>>> import numpy as np
>>> import numpy.linalg as la
>>> np.set_printoptions(precision=1, suppress=True, linewidth=120)
>>> cent = np.sign(np.array([[1, -2, -2, -2], [2, -3, 2, 4], [0, 1, 4, -5], [3, -3, 3, -2]]))
>>> other = (np.tril(cent, -1) + np.eye(4)) @ (np.triu(cent, 1) + np.eye(4))
>>> w = np.array([-6, 9, 2, -2])
>>> F = np.rint(other * w @ la.inv(other)) + 0
>>> print(F)
[[-38.  14. -11.  18.]
 [  0.  -6.   0.   0.]
 [ 28. -14.   9. -14.]
 [-80.  36. -22.  38.]]
>>> print(np.einsum("ii->", F))
3.0
>>> x = np.array([0, -3, 0, 0])
>>> h1 = np.maximum(F @ x, 0)
>>> print(np.maximum(F @ x, 0) - np.maximum(-F @ x, 0))
[ -42.   18.   42. -108.]
>>> print(np.maximum(F @ (3 * x), 0))
[  0.  54. 126.   0.]
>>> print(h1)
[ 0. 18. 42.  0.]
>>> print(F.T @ h1)
[1176. -696.  378. -588.]
>>> x = np.array([5, -5, -5, 0])
>>> y = F @ x
>>> print(y)
[-205.   30.  165. -470.]
>>> print(np.round(la.solve(F.T, F[3]), 1) + 0)
[0. 0. 0. 1.]
>>> print(np.round(la.solve(F, y), 1) + 0)
[ 5. -5. -5.  0.]
>>> X = np.diag(np.array([3, -1, 1, 2, 3, -3, -2, -1, 1]))
>>> print(X)
[[ 3  0  0  0  0  0  0  0  0]
 [ 0 -1  0  0  0  0  0  0  0]
 [ 0  0  1  0  0  0  0  0  0]
 [ 0  0  0  2  0  0  0  0  0]
 [ 0  0  0  0  3  0  0  0  0]
 [ 0  0  0  0  0 -3  0  0  0]
 [ 0  0  0  0  0  0 -2  0  0]
 [ 0  0  0  0  0  0  0 -1  0]
 [ 0  0  0  0  0  0  0  0  1]]
>>> other = la.inv(X)
>>> print(la.inv(other))
[[ 3.  0.  0.  0.  0.  0.  0.  0.  0.]
 [-0. -1. -0. -0. -0. -0. -0. -0. -0.]
 [ 0.  0.  1.  0.  0.  0.  0.  0.  0.]
 [ 0.  0.  0.  2.  0.  0.  0.  0.  0.]
 [ 0.  0.  0.  0.  3.  0.  0.  0.  0.]
 [-0. -0. -0. -0. -0. -3. -0. -0. -0.]
 [-0. -0. -0. -0. -0. -0. -2. -0. -0.]
 [-0. -0. -0. -0. -0. -0. -0. -1. -0.]
 [ 0.  0.  0.  0.  0.  0.  0.  0.  1.]]
>>> print(round(la.cond(X), 1))
3.0
>>> print(X @ other)
[[1. 0. 0. 0. 0. 0. 0. 0. 0.]
 [0. 1. 0. 0. 0. 0. 0. 0. 0.]
 [0. 0. 1. 0. 0. 0. 0. 0. 0.]
 [0. 0. 0. 1. 0. 0. 0. 0. 0.]
 [0. 0. 0. 0. 1. 0. 0. 0. 0.]
 [0. 0. 0. 0. 0. 1. 0. 0. 0.]
 [0. 0. 0. 0. 0. 0. 1. 0. 0.]
 [0. 0. 0. 0. 0. 0. 0. 1. 0.]
 [0. 0. 0. 0. 0. 0. 0. 0. 1.]]
>>> print(np.allclose(other, X.T))
False
>>> print(la.det(X) * other)
[[  36.    0.    0.    0.    0.    0.    0.    0.    0.]
 [  -0. -108.   -0.   -0.   -0.   -0.   -0.   -0.   -0.]
 [   0.    0.  108.    0.    0.    0.    0.    0.    0.]
 [   0.    0.    0.   54.    0.    0.    0.    0.    0.]
 [   0.    0.    0.    0.   36.    0.    0.    0.    0.]
 [  -0.   -0.   -0.   -0.   -0.  -36.   -0.   -0.   -0.]
 [  -0.   -0.   -0.   -0.   -0.   -0.  -54.   -0.   -0.]
 [  -0.   -0.   -0.   -0.   -0.   -0.   -0. -108.   -0.]
 [   0.    0.    0.    0.    0.    0.    0.    0.  108.]]
>>> print(round(la.slogdet(X)[0], 1))
1.0
>>> print([int(la.matrix_rank(la.matrix_power(X, p))) for p in range(1, 10)])
[9, 9, 9, 9, 9, 9, 9, 9, 9]
>>> print([round(float(la.det(X[:i, :i])), 2) + 0 for i in range(1, 10)])
[3.0, -3.0, -3.0, -6.0, -18.0, 54.0, -108.0, 108.0, 108.0]
>>> print(np.round(la.eigvalsh(X).min(), 1))
-3.0
>>> print(np.all(la.eigvalsh(X) > 0))
False
>>> J = np.loadtxt("m.csv", delimiter=",")
>>> print(J)
[[1. 1. 1. 0. 1. 2.]
 [1. 0. 0. 0. 1. 2.]
 [2. 0. 1. 0. 2. 0.]
 [0. 1. 0. 0. 1. 2.]
 [0. 2. 2. 2. 1. 1.]
 [1. 0. 0. 1. 1. 0.]]
>>> x = np.array([4, 5, 5, 2, 0, 0])
>>> print(J @ x)
[14.  4. 13.  5. 24.  6.]
>>> def softmax(z):
...     e = np.exp(z - z.max(axis=-1, keepdims=True))
...     return e / e.sum(axis=-1, keepdims=True)
... 
>>> print(np.round(softmax(J[2] + -1), 1) + 0)
[0.4 0.  0.1 0.  0.4 0. ]
>>> print(np.round(softmax(J[2]), 1) + 0)
[0.4 0.  0.1 0.  0.4 0. ]
>>> S = J @ J.T / np.sqrt(6)
>>> print(np.round(softmax(S), 1) + 0)
[[0.3 0.2 0.1 0.2 0.2 0. ]
 [0.3 0.3 0.1 0.2 0.1 0.1]
 [0.1 0.1 0.6 0.  0.1 0.1]
 [0.3 0.2 0.1 0.3 0.2 0. ]
 [0.1 0.  0.  0.  0.9 0. ]
 [0.1 0.1 0.3 0.1 0.2 0.2]]
>>> print(softmax(S)[2] @ J)
[1.5 0.3 0.9 0.2 1.6 0.5]
>>> r0, g = J[4], J[3]
>>> print(r0 @ r0)
14.0
>>> print(r0 @ g)
5.0
>>> p = (r0 @ g) / (r0 @ r0) * r0
>>> print(np.round(la.norm(r0 + g) ** 2 + la.norm(r0 - g) ** 2, 1))
40.0
>>> print(la.matrix_rank(np.outer(r0, g)))
1
>>> arr = np.load("case5.npy")
>>> print(arr)
[[ 1  0  0  0  0  0  0  0  0  0  0  0]
 [-2  1  0  0  0  0  0  0  0  0  0  0]
 [ 2 -4  1  0  0  0  0  0  0  0  0  0]
 [-5 -2  5  1  0  0  0  0  0  0  0  0]
 [-3  0 -4 -2  1  0  0  0  0  0  0  0]
 [ 1  1  5 -4 -1  1  0  0  0  0  0  0]
 [ 2  5  4  0  2 -5  1  0  0  0  0  0]
 [-1  0  0  5  4  2  4  1  0  0  0  0]
 [ 5  1 -4  5 -3  3 -4  1  1  0  0  0]
 [ 1  5 -1  0  4  2  4 -5 -3  1  0  0]
 [-5  5 -5  2  5  4  1  1 -3 -1  1  0]
 [ 1 -2 -5  0  1  1  1 -5  2  3  0  1]]
>>> # triangular, det is the product of the diagonal
>>> other = arr / np.sqrt((arr ** 2).mean(axis=1, keepdims=True))
>>> print(la.norm(other, axis=1))
[3.5 3.5 3.5 3.5 3.5 3.5 3.5 3.5 3.5 3.5 3.5 3.5]
>>> print(other[6])
[ 0.8  2.   1.6  0.   0.8 -2.   0.4  0.   0.   0.   0.   0. ]
>>> print(np.argsort(-la.norm(arr, axis=0).round(6), kind="stable")[:3])
[2 1 0]
>>> print(np.round(la.norm(arr, 2) / la.norm(arr), 1))
0.6
>>> mat = np.loadtxt("test6.csv", delimiter=",")
>>> print(mat)
[[ 5.5 -0.3  0.3 -0.7 -0.5 -1.1 -0.8 -1.1 -1.  -1.3 -1.1]
 [-0.3  3.1  0.  -1.2  0.3  0.2 -0.9 -0.3  0.4 -0.6  0.7]
 [ 0.3  0.   4.4 -1.3 -0.5  0.2 -1.4 -0.2 -0.3  0.3  0.3]
 [-0.7 -1.2 -1.3  4.1  0.4  0.3  0.3  0.7 -0.7 -0.4 -1.1]
 [-0.5  0.3 -0.5  0.4  2.7  0.6  0.3 -0.1  0.6  0.1  0.2]
 [-1.1  0.2  0.2  0.3  0.6  3.3  0.3  0.6  0.3  0.1  0.6]
 [-0.8 -0.9 -1.4  0.3  0.3  0.3  3.7  1.3 -0.3  0.3 -0.7]
 [-1.1 -0.3 -0.2  0.7 -0.1  0.6  1.3  5.5 -0.4  1.3 -0.5]
 [-1.   0.4 -0.3 -0.7  0.6  0.3 -0.3 -0.4  4.  -0.3  1.3]
 [-1.3 -0.6  0.3 -0.4  0.1  0.1  0.3  1.3 -0.3  5.   0.1]
 [-1.1  0.7  0.3 -1.1  0.2  0.6 -0.7 -0.5  1.3  0.1  4.6]]
>>> x = np.ones(11)
>>> for _ in range(4):
...     x = mat @ x
...     x /= la.norm(x)
...     print(round(x @ mat @ x, 1))
... 
6.7
8.2
8.5
8.7
>>> print(x.round(1) + 0)
[-0.6  0.  -0.1  0.   0.1  0.3  0.2  0.5  0.2  0.4  0.2]
>>> cov = X.T @ X
>>> print(np.trace(cov), (X ** 2).sum())
39 39
>>> print(la.svd(X, compute_uv=False) ** 2)
[9. 9. 9. 4. 4. 1. 1. 1. 1.]
>>> print(cov)
[[9 0 0 0 0 0 0 0 0]
 [0 1 0 0 0 0 0 0 0]
 [0 0 1 0 0 0 0 0 0]
 [0 0 0 4 0 0 0 0 0]
 [0 0 0 0 9 0 0 0 0]
 [0 0 0 0 0 9 0 0 0]
 [0 0 0 0 0 0 4 0 0]
 [0 0 0 0 0 0 0 1 0]
 [0 0 0 0 0 0 0 0 1]]
>>> Lm = la.cholesky(mat)
>>> print(np.round(mat / np.sqrt(np.outer(np.diag(mat), np.diag(mat))), 1) + 0)
[[ 1.  -0.1  0.1 -0.1 -0.1 -0.3 -0.2 -0.2 -0.2 -0.2 -0.2]
 [-0.1  1.   0.  -0.3  0.1  0.1 -0.3 -0.1  0.1 -0.2  0.2]
 [ 0.1  0.   1.  -0.3 -0.1  0.1 -0.3  0.  -0.1  0.1  0.1]
 [-0.1 -0.3 -0.3  1.   0.1  0.1  0.1  0.1 -0.2 -0.1 -0.3]
 [-0.1  0.1 -0.1  0.1  1.   0.2  0.1  0.   0.2  0.   0.1]
 [-0.3  0.1  0.1  0.1  0.2  1.   0.1  0.1  0.1  0.   0.2]
 [-0.2 -0.3 -0.3  0.1  0.1  0.1  1.   0.3 -0.1  0.1 -0.2]
 [-0.2 -0.1  0.   0.1  0.   0.1  0.3  1.  -0.1  0.2 -0.1]
 [-0.2  0.1 -0.1 -0.2  0.2  0.1 -0.1 -0.1  1.  -0.1  0.3]
 [-0.2 -0.2  0.1 -0.1  0.   0.   0.1  0.2 -0.1  1.   0. ]
 [-0.2  0.2  0.1 -0.3  0.1  0.2 -0.2 -0.1  0.3  0.   1. ]]
>>> print(Lm.round(1) + 0)
[[ 2.3  0.   0.   0.   0.   0.   0.   0.   0.   0.   0. ]
 [-0.1  1.8  0.   0.   0.   0.   0.   0.   0.   0.   0. ]
 [ 0.1  0.   2.1  0.   0.   0.   0.   0.   0.   0.   0. ]
 [-0.3 -0.7 -0.6  1.8  0.   0.   0.   0.   0.   0.   0. ]
 [-0.2  0.2 -0.2  0.2  1.6  0.   0.   0.   0.   0.   0. ]
 [-0.5  0.1  0.1  0.2  0.3  1.7  0.   0.   0.   0.   0. ]
 [-0.3 -0.5 -0.6 -0.3  0.1  0.2  1.7  0.   0.   0.   0. ]
 [-0.5 -0.2 -0.1  0.2 -0.1  0.2  0.6  2.2  0.   0.   0. ]
 [-0.4  0.2 -0.1 -0.4  0.3  0.  -0.4 -0.1  1.8  0.   0. ]
 [-0.6 -0.4  0.2 -0.4  0.1 -0.1 -0.1  0.5 -0.3  2.   0. ]
 [-0.5  0.4  0.2 -0.5  0.1  0.2 -0.5 -0.1  0.3 -0.1  1.9]]
>>> print(np.round(Lm @ Lm.T, 1) + 0)
[[ 5.5 -0.3  0.3 -0.7 -0.5 -1.1 -0.8 -1.1 -1.  -1.3 -1.1]
 [-0.3  3.1  0.  -1.2  0.3  0.2 -0.9 -0.3  0.4 -0.6  0.7]
 [ 0.3  0.   4.4 -1.3 -0.5  0.2 -1.4 -0.2 -0.3  0.3  0.3]
 [-0.7 -1.2 -1.3  4.1  0.4  0.3  0.3  0.7 -0.7 -0.4 -1.1]
 [-0.5  0.3 -0.5  0.4  2.7  0.6  0.3 -0.1  0.6  0.1  0.2]
 [-1.1  0.2  0.2  0.3  0.6  3.3  0.3  0.6  0.3  0.1  0.6]
 [-0.8 -0.9 -1.4  0.3  0.3  0.3  3.7  1.3 -0.3  0.3 -0.7]
 [-1.1 -0.3 -0.2  0.7 -0.1  0.6  1.3  5.5 -0.4  1.3 -0.5]
 [-1.   0.4 -0.3 -0.7  0.6  0.3 -0.3 -0.4  4.  -0.3  1.3]
 [-1.3 -0.6  0.3 -0.4  0.1  0.1  0.3  1.3 -0.3  5.   0.1]
 [-1.1  0.7  0.3 -1.1  0.2  0.6 -0.7 -0.5  1.3  0.1  4.6]]
>>> print(np.diag(Lm) ** 2)
[5.5 3.1 4.4 3.2 2.5 2.9 2.7 4.7 3.3 3.9 3.6]
>>> print(la.eigvalsh(mat).min() > 0)
True
>>> rng = np.random.default_rng(66)
>>> idx = rng.permutation(11)
>>> other = mat[:, idx] * rng.choice([-1, 1], 11)
>>> print(other)
[[-1.   0.3 -1.1 -5.5  1.1 -1.3 -0.5 -0.8 -0.3 -0.7  1.1]
 [ 0.4 -3.1  0.2  0.3  0.3 -0.6  0.3 -0.9 -0.  -1.2 -0.7]
 [-0.3 -0.   0.2 -0.3  0.2  0.3 -0.5 -1.4 -4.4 -1.3 -0.3]
 [-0.7  1.2  0.3  0.7 -0.7 -0.4  0.4  0.3  1.3  4.1  1.1]
 [ 0.6 -0.3  0.6  0.5  0.1  0.1  2.7  0.3  0.5  0.4 -0.2]
 [ 0.3 -0.2  3.3  1.1 -0.6  0.1  0.6  0.3 -0.2  0.3 -0.6]
 [-0.3  0.9  0.3  0.8 -1.3  0.3  0.3  3.7  1.4  0.3  0.7]
 [-0.4  0.3  0.6  1.1 -5.5  1.3 -0.1  1.3  0.2  0.7  0.5]
 [ 4.  -0.4  0.3  1.   0.4 -0.3  0.6 -0.3  0.3 -0.7 -1.3]
 [-0.3  0.6  0.1  1.3 -1.3  5.   0.1  0.3 -0.3 -0.4 -0.1]
 [ 1.3 -0.7  0.6  1.1  0.5  0.1  0.2 -0.7 -0.3 -1.1 -4.6]]
>>> U, _, Vh = la.svd(mat.T @ other)
>>> print(np.round(la.lstsq(mat, other)[0], 1) + 0)
[[ 0.  0.  0. -1.  0.  0.  0.  0.  0.  0.  0.]
 [ 0. -1.  0.  0.  0.  0.  0.  0.  0.  0.  0.]
 [ 0.  0.  0.  0.  0.  0.  0.  0. -1.  0.  0.]
 [ 0.  0.  0.  0.  0.  0.  0.  0.  0.  1.  0.]
 [ 0.  0.  0.  0.  0.  0.  1.  0.  0.  0.  0.]
 [ 0.  0.  1.  0.  0.  0.  0.  0.  0.  0.  0.]
 [ 0.  0.  0.  0.  0.  0.  0.  1.  0.  0.  0.]
 [ 0.  0.  0.  0. -1.  0.  0.  0.  0.  0.  0.]
 [ 1.  0.  0.  0.  0.  0.  0.  0.  0.  0.  0.]
 [ 0.  0.  0.  0.  0.  1.  0.  0.  0.  0.  0.]
 [ 0.  0.  0.  0.  0.  0.  0.  0.  0.  0. -1.]]
>>> print(np.round(U @ Vh, 1) + 0)
[[ 0.  0.  0. -1.  0.  0.  0.  0.  0.  0.  0.]
 [ 0. -1.  0.  0.  0.  0.  0.  0.  0.  0.  0.]
 [ 0.  0.  0.  0.  0.  0.  0.  0. -1.  0.  0.]
 [ 0.  0.  0.  0.  0.  0.  0.  0.  0.  1.  0.]
 [ 0.  0.  0.  0.  0.  0.  1.  0.  0.  0.  0.]
 [ 0.  0.  1.  0.  0.  0.  0.  0.  0.  0.  0.]
 [ 0.  0.  0.  0.  0.  0.  0.  1.  0.  0.  0.]
 [ 0.  0.  0.  0. -1.  0.  0.  0.  0.  0.  0.]
 [ 1.  0.  0.  0.  0.  0.  0.  0.  0.  0.  0.]
 [ 0.  0.  0.  0.  0.  1.  0.  0.  0.  0.  0.]
 [ 0.  0.  0.  0.  0.  0.  0.  0.  0.  0. -1.]]
>>> feats = np.array([[-2, 0, 0, 0], [2, 2, 0, 0], [2, 2, 1, 0], [-1, 0, 2, -1]])
>>> r0 = np.array([0, 0, 0, 0])
>>> other = feats + np.outer(r0, np.eye(4)[1])
>>> print(round(la.det(other) / la.det(feats), 1), round(float(1 + la.solve(feats, r0)[1]), 1))
1.0 1.0
>>> print(la.matrix_rank(other - feats))
0
>>> idx = rng.permutation(4)
>>> other = feats[:, idx] * rng.choice([-1, 1], 4)
>>> print(other)
[[-2  0  0  0]
 [ 2 -2  0  0]
 [ 2 -2  0 -1]
 [-1  0 -1 -2]]
>>> U, _, Vh = la.svd(feats.T @ other)
>>> print(np.round(U @ Vh, 1) + 0)
[[ 1.  0.  0.  0.]
 [ 0. -1.  0.  0.]
 [ 0.  0.  0. -1.]
 [ 0.  0.  1.  0.]]
>>> print(idx)
[0 1 3 2]
>>> x = np.array([-3, -3, 3, 0])
>>> y = other @ x
>>> print(y)
[6 0 0 0]
>>> print(la.solve(other, 2 * y))
[-6. -6.  6. -0.]
>>> print(la.solve(other, y + other[:, 3]))
[-3. -3.  3.  1.]
>>> print(la.solve(other, y))
[-3. -3.  3. -0.]
>>> print(la.matrix_power(feats, 2))
[[4 0 0 0]
 [0 4 0 0]
 [2 6 1 0]
 [7 4 0 1]]
>>> print(np.trace(feats))
0
>>> m1 = np.load("sample1.npy")
>>> print(m1)
[[ 9 -6  6 -9]
 [-6  4 -4  6]
 [ 6 -4  4 -6]
 [-9  6 -6  9]]
>>> print([round(float(x), 1) for x in la.svd(m1, compute_uv=False)[:3]])
[26.0, 0.0, 0.0]
>>> r0 = np.array([8, 3, 4, 1, 1, 1, 1, 2, 2, 8, 0])
>>> other = mat + np.outer(r0, np.eye(11)[9])
>>> print(other)
[[ 5.5 -0.3  0.3 -0.7 -0.5 -1.1 -0.8 -1.1 -1.   6.7 -1.1]
 [-0.3  3.1  0.  -1.2  0.3  0.2 -0.9 -0.3  0.4  2.4  0.7]
 [ 0.3  0.   4.4 -1.3 -0.5  0.2 -1.4 -0.2 -0.3  4.3  0.3]
 [-0.7 -1.2 -1.3  4.1  0.4  0.3  0.3  0.7 -0.7  0.6 -1.1]
 [-0.5  0.3 -0.5  0.4  2.7  0.6  0.3 -0.1  0.6  1.1  0.2]
 [-1.1  0.2  0.2  0.3  0.6  3.3  0.3  0.6  0.3  1.1  0.6]
 [-0.8 -0.9 -1.4  0.3  0.3  0.3  3.7  1.3 -0.3  1.3 -0.7]
 [-1.1 -0.3 -0.2  0.7 -0.1  0.6  1.3  5.5 -0.4  3.3 -0.5]
 [-1.   0.4 -0.3 -0.7  0.6  0.3 -0.3 -0.4  4.   1.7  1.3]
 [-1.3 -0.6  0.3 -0.4  0.1  0.1  0.3  1.3 -0.3 13.   0.1]
 [-1.1  0.7  0.3 -1.1  0.2  0.6 -0.7 -0.5  1.3  0.1  4.6]]
>>> print(la.matrix_rank(other - mat))
1
>>> print(round(la.det(other) / la.det(mat), 1), round(1 + la.solve(mat, r0)[9], 1))
4.1 4.1
>>> E = np.load("data.npy")
>>> print(E)
[[ 0.  0. -1.  2.  0.  2.]
 [ 0.  0.  3. -2.  1.  0.]
 [-1.  3.  0.  0.  0.  0.]
 [ 2. -2.  0.  0.  0.  0.]
 [ 0.  1.  0.  0.  0.  0.]
 [ 2.  0.  0.  0.  0.  0.]]
>>> # looks like rank 4
>>> cov = E.T @ E
>>> print(np.allclose(cov, cov.T))
True
